$ python -q
>>> import numpy as np
>>> from numpy import linalg as LA
>>> np.set_printoptions(precision=2, suppress=True, linewidth=100)
>>> rd = lambda a: np.round(a, 2) + 0
>>> rng = np.random.default_rng(846396)
>>> X = rng.normal(size=(48, 7)) + 3 * np.array([5, -4, -2, 0, -4, 2, 3])
>>> rd(X)
array([[ 14.69, -12.68,  -5.29,   1.15, -12.32,   6.66,   7.78],
       [ 13.63, -12.02,  -5.9 ,  -1.94, -12.93,   6.7 ,  10.69],
       [ 14.75,  -9.69,  -7.12,   0.06, -12.46,   6.73,   9.28],
       [ 18.72, -11.81,  -7.4 ,  -1.36, -10.88,   5.89,   9.01],
       [ 13.72, -12.09,  -6.18,   0.97, -11.14,   6.59,   8.06],
       [ 14.83, -12.92,  -6.45,   0.75, -13.46,   5.15,  11.44],
       [ 15.79, -11.85,  -4.39,  -0.46, -11.74,   5.74,   8.76],
       [ 15.71, -13.04,  -6.  ,   0.05, -13.37,   4.04,   4.35],
       [ 15.4 , -13.92,  -6.2 ,  -1.57,  -9.98,   5.82,  10.87],
       [ 14.35, -13.01,  -6.51,  -0.33, -11.6 ,   5.29,  10.02],
       [ 16.27, -12.07,  -6.4 ,  -1.52, -11.78,   6.64,   8.49],
       [ 14.34, -10.85,  -5.56,   1.25, -10.71,   4.04,   9.07],
       [ 16.75, -11.82,  -3.97,  -1.08, -11.24,   4.91,   8.64],
       [ 12.26, -12.28,  -6.16,  -0.79, -12.34,   5.96,   8.8 ],
       [ 14.8 , -11.54,  -5.15,   0.43, -12.67,   7.06,   9.52],
       [ 15.27, -13.29,  -7.47,   1.12, -10.37,   5.68,   9.5 ],
       [ 15.26, -11.25,  -5.72,  -1.29, -11.06,   7.98,   8.25],
       [ 15.92, -11.67,  -6.4 ,  -0.01, -11.51,   4.37,   8.43],
       [ 15.41, -10.22,  -5.85,   0.44, -12.03,   6.72,   8.7 ],
       [ 14.97, -11.81,  -4.77,  -0.53, -11.79,   5.47,   8.45],
       [ 14.72, -12.24,  -8.  ,  -0.76, -11.6 ,   7.36,   7.56],
       [ 15.58, -12.39,  -5.78,   0.11, -13.  ,   5.36,   8.8 ],
       [ 14.72, -14.15,  -4.43,  -1.06, -12.38,   4.85,   9.14],
       [ 14.47, -12.96,  -5.04,  -0.32, -12.98,   6.92,   8.92],
       [ 13.88, -11.52,  -6.93,   0.49, -10.49,   4.33,   9.83],
       [ 17.09, -12.92,  -5.33,  -0.61, -11.45,   6.05,   7.91],
       [ 16.79, -11.49,  -6.13,  -0.73, -12.23,   6.55,   8.02],
       [ 14.09, -11.76,  -7.36,  -0.3 , -10.68,   4.9 ,   9.32],
       [ 15.25, -12.9 ,  -5.08,  -2.34, -11.54,   5.9 ,   7.63],
       [ 16.91, -10.79,  -5.19,   1.34, -13.88,   4.55,  12.33],
       [ 14.22, -10.73,  -7.57,  -2.24, -12.22,   6.53,   9.55],
       [ 14.39, -11.93,  -6.52,   0.06, -11.65,   4.94,   7.93],
       [ 12.71, -11.04,  -5.39,  -1.06, -13.89,   4.48,   9.59],
       [ 14.64,  -9.82,  -5.95,  -0.48, -11.34,   5.98,   6.95],
       [ 15.78, -12.37,  -6.58,   2.04, -12.51,   6.33,  10.35],
       [ 17.26, -12.27,  -6.64,  -0.68, -10.36,   6.5 ,  10.72],
       [ 16.01, -12.68,  -6.24,   1.88, -11.08,   6.77,   8.21],
       [ 14.76, -12.82,  -6.38,  -1.53, -12.09,   5.05,   9.5 ],
       [ 14.19, -11.01,  -6.32,   0.47, -12.74,   6.55,   8.59],
       [ 15.52, -12.32,  -5.42,   0.42, -11.32,   5.23,   9.68],
       [ 14.62, -12.18,  -5.66,  -1.14, -12.49,   5.8 ,  10.14],
       [ 14.25, -10.57,  -5.62,  -0.08, -12.24,   5.8 ,   9.24],
       [ 16.27, -10.77,  -6.25,   0.64, -11.63,   5.66,   8.8 ],
       [ 16.16, -11.14,  -5.44,   0.84,  -9.65,   6.39,   8.32],
       [ 15.6 , -13.12,  -7.78,   0.74, -12.25,   6.  ,  10.21],
       [ 13.22, -13.48,  -6.07,  -0.7 , -11.79,   6.2 ,  10.32],
       [ 14.67, -13.61,  -8.52,  -0.12, -11.63,   3.33,   9.77],
       [ 15.06, -14.03,  -6.61,  -1.02, -10.63,   8.36,   9.26]])
>>> G = np.cov(X, rowvar=False)
>>> np.argwhere(np.triu(np.abs(np.corrcoef(X.T)) > 0.8, 1))
array([], shape=(0, 2), dtype=int64)
>>> rd(np.corrcoef(X.T))
array([[ 1.  ,  0.  ,  0.05,  0.07,  0.24,  0.05, -0.06],
       [ 0.  ,  1.  ,  0.08,  0.13, -0.11,  0.06, -0.1 ],
       [ 0.05,  0.08,  1.  , -0.06, -0.2 , -0.02, -0.13],
       [ 0.07,  0.13, -0.06,  1.  , -0.03, -0.14,  0.05],
       [ 0.24, -0.11, -0.2 , -0.03,  1.  ,  0.12, -0.09],
       [ 0.05,  0.06, -0.02, -0.14,  0.12,  1.  , -0.07],
       [-0.06, -0.1 , -0.13,  0.05, -0.09, -0.07,  1.  ]])
>>> rd(np.corrcoef(X[:, 6], X[:, 3])[0, 1])
np.float64(0.05)
>>> np.argsort(-X.std(axis=0).round(6), kind="stable")
array([6, 0, 1, 3, 5, 4, 2])
>>> rd(G)
array([[ 1.44,  0.  ,  0.06,  0.09,  0.28,  0.07, -0.1 ],
       [ 0.  ,  1.13,  0.08,  0.14, -0.11,  0.06, -0.13],
       [ 0.06,  0.08,  0.91, -0.06, -0.19, -0.02, -0.16],
       [ 0.09,  0.14, -0.06,  1.07, -0.03, -0.15,  0.07],
       [ 0.28, -0.11, -0.19, -0.03,  0.94,  0.12, -0.1 ],
       [ 0.07,  0.06, -0.02, -0.15,  0.12,  1.07, -0.09],
       [-0.1 , -0.13, -0.16,  0.07, -0.1 , -0.09,  1.61]])
>>> rd(X.std(axis=0))
array([1.19, 1.05, 0.94, 1.02, 0.96, 1.02, 1.26])
>>> z = rng.permutation(7)
>>> M2 = X[:, z] * rng.choice([-1, 1], 7)
>>> rd(M2)
array([[-12.68,   5.29,  14.69, -12.32,  -1.15,   7.78,   6.66],
       [-12.02,   5.9 ,  13.63, -12.93,   1.94,  10.69,   6.7 ],
       [ -9.69,   7.12,  14.75, -12.46,  -0.06,   9.28,   6.73],
       [-11.81,   7.4 ,  18.72, -10.88,   1.36,   9.01,   5.89],
       [-12.09,   6.18,  13.72, -11.14,  -0.97,   8.06,   6.59],
       [-12.92,   6.45,  14.83, -13.46,  -0.75,  11.44,   5.15],
       [-11.85,   4.39,  15.79, -11.74,   0.46,   8.76,   5.74],
       [-13.04,   6.  ,  15.71, -13.37,  -0.05,   4.35,   4.04],
       [-13.92,   6.2 ,  15.4 ,  -9.98,   1.57,  10.87,   5.82],
       [-13.01,   6.51,  14.35, -11.6 ,   0.33,  10.02,   5.29],
       [-12.07,   6.4 ,  16.27, -11.78,   1.52,   8.49,   6.64],
       [-10.85,   5.56,  14.34, -10.71,  -1.25,   9.07,   4.04],
       [-11.82,   3.97,  16.75, -11.24,   1.08,   8.64,   4.91],
       [-12.28,   6.16,  12.26, -12.34,   0.79,   8.8 ,   5.96],
       [-11.54,   5.15,  14.8 , -12.67,  -0.43,   9.52,   7.06],
       [-13.29,   7.47,  15.27, -10.37,  -1.12,   9.5 ,   5.68],
       [-11.25,   5.72,  15.26, -11.06,   1.29,   8.25,   7.98],
       [-11.67,   6.4 ,  15.92, -11.51,   0.01,   8.43,   4.37],
       [-10.22,   5.85,  15.41, -12.03,  -0.44,   8.7 ,   6.72],
       [-11.81,   4.77,  14.97, -11.79,   0.53,   8.45,   5.47],
       [-12.24,   8.  ,  14.72, -11.6 ,   0.76,   7.56,   7.36],
       [-12.39,   5.78,  15.58, -13.  ,  -0.11,   8.8 ,   5.36],
       [-14.15,   4.43,  14.72, -12.38,   1.06,   9.14,   4.85],
       [-12.96,   5.04,  14.47, -12.98,   0.32,   8.92,   6.92],
       [-11.52,   6.93,  13.88, -10.49,  -0.49,   9.83,   4.33],
       [-12.92,   5.33,  17.09, -11.45,   0.61,   7.91,   6.05],
       [-11.49,   6.13,  16.79, -12.23,   0.73,   8.02,   6.55],
       [-11.76,   7.36,  14.09, -10.68,   0.3 ,   9.32,   4.9 ],
       [-12.9 ,   5.08,  15.25, -11.54,   2.34,   7.63,   5.9 ],
       [-10.79,   5.19,  16.91, -13.88,  -1.34,  12.33,   4.55],
       [-10.73,   7.57,  14.22, -12.22,   2.24,   9.55,   6.53],
       [-11.93,   6.52,  14.39, -11.65,  -0.06,   7.93,   4.94],
       [-11.04,   5.39,  12.71, -13.89,   1.06,   9.59,   4.48],
       [ -9.82,   5.95,  14.64, -11.34,   0.48,   6.95,   5.98],
       [-12.37,   6.58,  15.78, -12.51,  -2.04,  10.35,   6.33],
       [-12.27,   6.64,  17.26, -10.36,   0.68,  10.72,   6.5 ],
       [-12.68,   6.24,  16.01, -11.08,  -1.88,   8.21,   6.77],
       [-12.82,   6.38,  14.76, -12.09,   1.53,   9.5 ,   5.05],
       [-11.01,   6.32,  14.19, -12.74,  -0.47,   8.59,   6.55],
       [-12.32,   5.42,  15.52, -11.32,  -0.42,   9.68,   5.23],
       [-12.18,   5.66,  14.62, -12.49,   1.14,  10.14,   5.8 ],
       [-10.57,   5.62,  14.25, -12.24,   0.08,   9.24,   5.8 ],
       [-10.77,   6.25,  16.27, -11.63,  -0.64,   8.8 ,   5.66],
       [-11.14,   5.44,  16.16,  -9.65,  -0.84,   8.32,   6.39],
       [-13.12,   7.78,  15.6 , -12.25,  -0.74,  10.21,   6.  ],
       [-13.48,   6.07,  13.22, -11.79,   0.7 ,  10.32,   6.2 ],
       [-13.61,   8.52,  14.67, -11.63,   0.12,   9.77,   3.33],
       [-14.03,   6.61,  15.06, -10.63,   1.02,   9.26,   8.36]])
>>> Uu, _, VT = LA.svd(X.T @ M2)
>>> rd(LA.lstsq(X, M2)[0])
array([[ 0.,  0.,  1.,  0.,  0.,  0.,  0.],
       [ 1.,  0.,  0.,  0.,  0.,  0.,  0.],
       [ 0., -1.,  0.,  0.,  0.,  0.,  0.],
       [ 0.,  0.,  0.,  0., -1.,  0.,  0.],
       [ 0.,  0.,  0.,  1.,  0.,  0.,  0.],
       [ 0.,  0.,  0.,  0.,  0.,  0.,  1.],
       [ 0.,  0.,  0.,  0.,  0.,  1.,  0.]])
>>> z
array([1, 2, 0, 4, 3, 6, 5])
